In [1]: import numpy as np

In [2]: import numpy.linalg as la

In [3]: np.set_printoptions(precision=3, suppress=True, linewidth=200)

In [4]: def rd(a):
   ...:     return np.round(a, 3) + 0
   ...: 

In [5]: M2 = np.array([[0.9, -0.2, -0.3],
   ...:     [0.0, -0.2, 0.5],
   ...:     [-0.4, 0.4, -0.4],
   ...:     [-0.9, 0.6, 0.5]])

In [6]: C = np.array([[0.3, -2.2, -2.0, -0.1],
   ...:     [-1.8, -0.9, -0.6, 0.3],
   ...:     [0.1, -0.7, 2.0, 0.4]])

In [7]: data = M2 @ C

In [8]: print(rd(data))
[[ 0.6  -1.59 -2.28 -0.27]
 [ 0.41 -0.17  1.12  0.14]
 [-0.88  0.8  -0.24  0.  ]
 [-1.3   1.09  2.44  0.47]]

In [9]: feats = np.load("out19.npy")

In [10]: print(feats)
[[ 2  0  0  0]
 [ 0 -4  0  0]
 [ 0  0 -5  0]
 [ 0  0  0  2]]

In [11]: print(np.abs(feats).max())
5

In [12]: print(feats.sum(axis=0))
[ 2 -4 -5  2]

In [13]: print(np.count_nonzero(feats))
4

In [14]: print(rd(la.norm(feats)))
7.0

In [15]: print(np.diff(feats, axis=0))
[[-2 -4  0  0]
 [ 0  4 -5  0]
 [ 0  0  5  2]]

In [16]: M2 = feats / la.norm(feats, axis=1, keepdims=True)

In [17]: gram = M2 @ M2.T

In [18]: print(np.degrees(np.arccos(np.clip(gram[0, 3], -1, 1))))
90.0

In [19]: print((np.abs(gram) > 0.9).astype(int))
[[1 0 0 0]
 [0 1 0 0]
 [0 0 1 0]
 [0 0 0 1]]

In [20]: print(gram[0])
[1. 0. 0. 0.]

In [21]: print(np.argwhere(np.triu(np.abs(gram) > 0.95, 1)))
[]
